% ipython --no-banner

In [1]: import numpy as np

In [2]: np.set_printoptions(precision=3, suppress=True, linewidth=160, floatmode="fixed")

In [3]: M = np.load("layer14.npy")

In [4]: M
Out[4]: 
array([[ 36.029, -26.694,  -5.472,  20.160, -25.856,  29.588,  -8.436],
       [ 34.681, -24.848,  -4.164,  20.255, -26.293,  29.037, -12.430],
       [ 34.191, -25.955,  -6.614,  19.155, -24.720,  29.993, -10.612],
       [ 34.880, -25.892,  -3.998,  19.390, -25.152,  29.121, -10.234],
       [ 35.503, -23.393,  -5.720,  21.481, -25.227,  29.229, -12.449],
       [ 34.710, -23.876,  -4.699,  19.876, -25.274,  28.074, -10.829],
       [ 35.122, -25.034,  -4.203,  19.613, -23.271,  29.465, -10.809],
       [ 32.067, -24.600,  -4.719,  19.681, -24.218,  29.296,  -9.549],
       [ 35.641, -25.621,  -6.945,  19.743, -23.849,  28.124,  -8.774],
       [ 35.608, -25.857,  -5.897,  20.576, -23.788,  27.582, -10.337],
       [ 35.938, -25.988,  -5.371,  20.277, -27.240,  29.989,  -9.398],
       [ 33.581, -24.522,  -5.045,  21.442, -24.315,  30.578,  -8.922],
       [ 34.970, -25.688,  -6.293,  18.724, -24.759,  32.386, -11.824],
       [ 36.891, -23.596,  -4.870,  20.474, -26.611,  30.598,  -8.550],
       [ 33.232, -26.366,  -4.498,  20.930, -25.500,  29.368,  -9.808],
       [ 35.473, -23.567,  -3.732,  18.962, -25.180,  30.832, -10.201],
       [ 35.140, -26.933,  -5.296,  20.916, -24.418,  32.532, -10.808],
       [ 34.368, -24.691,  -4.673,  20.725, -23.198,  30.660,  -9.204],
       [ 35.637, -24.531,  -4.648,  21.451, -25.271,  29.367,  -8.257],
       [ 34.395, -24.731,  -5.435,  19.471, -25.515,  28.667, -11.141],
       [ 33.818, -26.306,  -5.122,  19.495, -24.782,  31.014, -11.329],
       [ 34.065, -24.855,  -4.271,  21.365, -24.752,  30.658, -10.733],
       [ 35.979, -24.749,  -4.242,  19.172, -24.358,  29.952, -12.099],
       [ 34.603, -24.809,  -6.412,  19.781, -24.644,  31.767,  -8.848],
       [ 36.091, -26.046,  -4.375,  18.905, -25.828,  27.671,  -9.759],
       [ 34.627, -23.177,  -3.804,  20.191, -23.786,  30.446,  -9.214],
       [ 33.679, -25.013,  -4.191,  18.568, -23.250,  31.363,  -7.472],
       [ 35.325, -24.122,  -5.038,  20.874, -24.567,  28.412,  -9.920],
       [ 34.465, -23.612,  -5.674,  20.160, -26.886,  30.272,  -9.729],
       [ 34.475, -25.528,  -6.552,  21.765, -25.737,  28.638,  -9.701],
       [ 35.930, -23.083,  -5.718,  18.168, -22.819,  30.490, -10.797],
       [ 37.028, -26.259,  -3.525,  18.483, -25.224,  30.574,  -9.907],
       [ 33.465, -25.592,  -4.670,  19.688, -24.068,  27.841, -11.514],
       [ 35.433, -26.798,  -6.620,  19.397, -24.354,  28.739, -10.448],
       [ 35.608, -26.517,  -3.584,  19.825, -24.342,  29.840, -10.483]])

In [5]: x0 = np.array([4, 1, 1, 1, 5, 2, 0])

In [6]: rhs = M @ x0

In [7]: np.round(np.linalg.lstsq(M, rhs)[0], 3) + 0
Out[7]: array([4.000, 1.000, 1.000, 1.000, 5.000, 2.000, 0.000])

In [8]: rng = np.random.default_rng(3985)

In [9]: rhs = rhs + 0.02 * rng.normal(size=35)

In [10]: rhs
Out[10]: 
array([62.003, 56.590, 59.743, 61.499, 66.696, 59.930, 73.435, 56.106, 66.741, 67.478, 56.401, 65.806, 67.581, 67.683, 54.239, 69.283, 72.187, 74.204, 67.197,
       56.653, 61.431, 66.084, 72.175, 67.298, 59.062, 73.713, 70.564, 66.996, 54.856, 56.185, 79.970, 71.805, 58.632, 63.424, 70.101])

In [11]: beta, *_ = np.linalg.lstsq(M, rhs)

In [12]: round(np.linalg.norm(rhs - M @ beta), 3)
Out[12]: np.float64(0.108)

In [13]: beta.round()
Out[13]: array([4.000, 1.000, 1.000, 1.000, 5.000, 2.000, 0.000])

In [14]: np.round(M.T @ (rhs - M @ beta), 3) + 0
Out[14]: array([0.000, 0.000, 0.000, 0.000, 0.000, 0.000, 0.000])
